$ ipython --no-banner

In [1]: import numpy as np

In [2]: import numpy.linalg as la

In [3]: np.set_printoptions(precision=1, suppress=True, linewidth=200)

In [4]: def tidy(a):
   ...:     return np.round(a, 1) + 0
   ...: 

In [5]: data = np.loadtxt("block13.csv", delimiter=",")

In [6]: print(data)
[[-3. -2. -1.  0.  1.  2.  3.  4.  5.]
 [ 6.  7.  8.  9. 10. 11. 12. 13. 14.]
 [15. 16. 17. 18. 19. 20. 21. 22. 23.]
 [24. 25. 26. 27. 28. 29. 30. 31. 32.]
 [33. 34. 35. 36. 37. 38. 39. 40. 41.]
 [42. 43. 44. 45. 46. 47. 48. 49. 50.]]

In [7]: la.lstsq(data[:-1].T, data[-1])[2]
Out[7]: np.int32(2)

In [8]: tidy(np.trace(la.pinv(data) @ data))
Out[8]: np.float64(2.0)

In [9]: arr = np.load("case14.npy")

In [10]: print(arr)
[[  0  -4 -27  -4  -6   4  -9  -7   2   8  -4  -4]
 [ -6   8  21  -3   9  -4   7  -1   1  -3  -3   6]
 [  0   2  -3  -1  -5   0  -1  -8   8  -3   2  -6]
 [  4  -3  -3   7   5   3  -1  -8  -1  -2  -9  -1]
 [ -5   8  -9  -1   6  -2  -3   2  -6  -8  -8  -3]
 [ -8   9 -21   7  -3  -7  -7  -2  -2   9  -1   7]
 [  5   0 -27  -8   0   6  -9   0  -4   1   3   5]
 [ -7  -7 -27   7   7   8  -9   9   2   0   6   1]]

In [11]: tidy(la.norm(arr))
Out[11]: np.float64(75.7)

In [12]: arr.sum(axis=0)
Out[12]: array([-17,  13, -96,   4,  13,   8, -32, -15,   0,   2, -14,   5])

In [13]: np.abs(arr).max()
Out[13]: np.int64(27)

In [14]: arr.shape
Out[14]: (8, 12)

In [15]: arr - arr[0]
Out[15]: 
array([[  0,   0,   0,   0,   0,   0,   0,   0,   0,   0,   0,   0],
       [ -6,  12,  48,   1,  15,  -8,  16,   6,  -1, -11,   1,  10],
       [  0,   6,  24,   3,   1,  -4,   8,  -1,   6, -11,   6,  -2],
       [  4,   1,  24,  11,  11,  -1,   8,  -1,  -3, -10,  -5,   3],
       [ -5,  12,  18,   3,  12,  -6,   6,   9,  -8, -16,  -4,   1],
       [ -8,  13,   6,  11,   3, -11,   2,   5,  -4,   1,   3,  11],
       [  5,   4,   0,  -4,   6,   2,   0,   7,  -6,  -7,   7,   9],
       [ -7,  -3,   0,  11,  13,   4,   0,  16,   0,  -8,  10,   5]])

In [16]: np.count_nonzero(arr)
Out[16]: np.int64(89)

In [17]: np.diff(arr, axis=0)
Out[17]: 
array([[ -6,  12,  48,   1,  15,  -8,  16,   6,  -1, -11,   1,  10],
       [  6,  -6, -24,   2, -14,   4,  -8,  -7,   7,   0,   5, -12],
       [  4,  -5,   0,   8,  10,   3,   0,   0,  -9,   1, -11,   5],
       [ -9,  11,  -6,  -8,   1,  -5,  -2,  10,  -5,  -6,   1,  -2],
       [ -3,   1, -12,   8,  -9,  -5,  -4,  -4,   4,  17,   7,  10],
       [ 13,  -9,  -6, -15,   3,  13,  -2,   2,  -2,  -8,   4,  -2],
       [-12,  -7,   0,  15,   7,   2,   0,   9,   6,  -1,   3,  -4]])

In [18]: left, s, Vt = la.svd(arr, full_matrices=False)

In [19]: tidy(left.T @ left)
Out[19]: 
array([[1., 0., 0., 0., 0., 0., 0., 0.],
       [0., 1., 0., 0., 0., 0., 0., 0.],
       [0., 0., 1., 0., 0., 0., 0., 0.],
       [0., 0., 0., 1., 0., 0., 0., 0.],
       [0., 0., 0., 0., 1., 0., 0., 0.],
       [0., 0., 0., 0., 0., 1., 0., 0.],
       [0., 0., 0., 0., 0., 0., 1., 0.],
       [0., 0., 0., 0., 0., 0., 0., 1.]])

In [20]: tidy(np.abs(Vt[0]))
Out[20]: array([0. , 0.1, 0.9, 0. , 0.1, 0.1, 0.3, 0. , 0. , 0.1, 0. , 0. ])

In [21]: np.abs(left[:, 0]).round(6).argmax()
Out[21]: np.int64(0)

In [22]: tidy(s)
Out[22]: array([60.6, 24.7, 22.2, 18.8, 16.6, 13.1, 10.2,  7.8])

In [23]: tidy(s / s[0])
Out[23]: array([1. , 0.4, 0.4, 0.3, 0.3, 0.2, 0.2, 0.1])

In [24]: (s > 1e-8).sum()
Out[24]: np.int64(8)

In [25]: np.allclose(left * s @ Vt, arr)
Out[25]: True

In [26]: tidy(Vt @ Vt.T)
Out[26]: 
array([[1., 0., 0., 0., 0., 0., 0., 0.],
       [0., 1., 0., 0., 0., 0., 0., 0.],
       [0., 0., 1., 0., 0., 0., 0., 0.],
       [0., 0., 0., 1., 0., 0., 0., 0.],
       [0., 0., 0., 0., 1., 0., 0., 0.],
       [0., 0., 0., 0., 0., 1., 0., 0.],
       [0., 0., 0., 0., 0., 0., 1., 0.],
       [0., 0., 0., 0., 0., 0., 0., 1.]])

In [27]: tidy(np.sqrt((s ** 2).sum())), tidy(la.norm(arr))
Out[27]: (np.float64(75.7), np.float64(75.7))

In [28]: print(tidy(left.T @ arr @ Vt.T))
[[60.6  0.   0.   0.   0.   0.   0.   0. ]
 [ 0.  24.7  0.   0.   0.   0.   0.   0. ]
 [ 0.   0.  22.2  0.   0.   0.   0.   0. ]
 [ 0.   0.   0.  18.8  0.   0.   0.   0. ]
 [ 0.   0.   0.   0.  16.6  0.   0.   0. ]
 [ 0.   0.   0.   0.   0.  13.1  0.   0. ]
 [ 0.   0.   0.   0.   0.   0.  10.2  0. ]
 [ 0.   0.   0.   0.   0.   0.   0.   7.8]]

In [29]: blk = np.stack([arr, 2 * arr, arr[::-1]])

In [30]: la.matrix_rank(blk.reshape(3, -1))
Out[30]: np.int64(2)

In [31]: print(blk.shape)
(3, 8, 12)

In [32]: tidy(la.norm(blk, axis=(1, 2)))
Out[32]: array([ 75.7, 151.5,  75.7])

In [33]: la.matrix_rank(blk)
Out[33]: array([8, 8, 8])

In [34]: A2 = arr / np.sqrt((arr ** 2).mean(axis=1, keepdims=True))

In [35]: la.matrix_rank(arr - arr.mean(axis=1, keepdims=True))
Out[35]: np.int64(8)

In [36]: print(la.matrix_rank(A2) == la.matrix_rank(arr))
True

In [37]: tidy(A2[5])
Out[37]: array([-0.9,  1.1, -2.5,  0.8, -0.4, -0.8, -0.8, -0.2, -0.2,  1.1, -0.1,  0.8])

In [38]: W = np.array([[3, 0, 3, -2],
    ...:     [2, 2, 2, 2],
    ...:     [-3, -1, -3, 3],
    ...:     [-1, 0, 0, 2],
    ...:     [-3, 1, -3, 1],
    ...:     [1, -1, 2, -2],
    ...:     [-1, -3, 2, 3],
    ...:     [2, 1, 1, -3],
    ...:     [3, -3, 2, -3],
    ...:     [1, -2, 3, 1],
    ...:     [0, 3, 3, -3],
    ...:     [0, 0, -2, 0]])

In [39]: c = np.array([-2, -2, -2, 0])

In [40]: H = np.maximum(arr @ W + c, 0)

In [41]: print(tidy((H > 0).mean(axis=0)))
[0.6 0.5 0.6 0.4]

In [42]: basis = np.array([[-3, -1], [-3, 2], [-1, 3], [-3, 1]])

In [43]: print(W @ basis)
[[ -6   4]
 [-20  10]
 [  6  -5]
 [ -3   3]
 [  6  -3]
 [  4   1]
 [  1   4]
 [ -1   0]
 [  7  -6]
 [ -3   5]
 [ -3  12]
 [  2  -6]]

In [44]: X = np.loadtxt("a.csv", delimiter=",")

In [45]: X
Out[45]: 
array([[0., 0., 0., 0., 1., 0., 1.],
       [0., 0., 1., 0., 0., 1., 0.],
       [0., 1., 0., 0., 0., 1., 0.],
       [0., 0., 0., 0., 1., 0., 1.],
       [1., 0., 0., 1., 0., 0., 0.],
       [0., 1., 1., 0., 0., 0., 0.],
       [1., 0., 0., 1., 0., 0., 0.]])

In [46]: # null space of dimension 2

In [47]: left, s, Vt = la.svd(X)

In [48]: print(np.argmax(s[:-1] / (s[1:] + 1e-6)) + 1)
5

In [49]: tidy(s)
Out[49]: array([2., 2., 2., 1., 1., 0., 0.])

In [50]: A2 = left[:, :5] @ np.diag(s[:5]) @ Vt[:5]

In [51]: tidy(la.norm(X - A2) / la.norm(X))
Out[51]: np.float64(0.0)

In [52]: la.matrix_rank(A2)
Out[52]: np.int64(5)

In [53]: tidy(A2)
Out[53]: 
array([[0., 0., 0., 0., 1., 0., 1.],
       [0., 0., 1., 0., 0., 1., 0.],
       [0., 1., 0., 0., 0., 1., 0.],
       [0., 0., 0., 0., 1., 0., 1.],
       [1., 0., 0., 1., 0., 0., 0.],
       [0., 1., 1., 0., 0., 0., 0.],
       [1., 0., 0., 1., 0., 0., 0.]])

In [54]: tidy(np.abs(X - A2).max())
Out[54]: np.float64(0.0)

In [55]: u = np.array([0, 0, 6])

In [56]: np.array([np.convolve(row, u, "same") for row in X])
Out[56]: 
array([[0., 0., 0., 0., 0., 6., 0.],
       [0., 0., 0., 6., 0., 0., 6.],
       [0., 0., 6., 0., 0., 0., 6.],
       [0., 0., 0., 0., 0., 6., 0.],
       [0., 6., 0., 0., 6., 0., 0.],
       [0., 0., 6., 6., 0., 0., 0.],
       [0., 6., 0., 0., 6., 0., 0.]])

In [57]: np.correlate(X[1], X[2], "full")
Out[57]: array([0., 0., 0., 1., 0., 0., 1., 1., 0., 0., 1., 0., 0.])
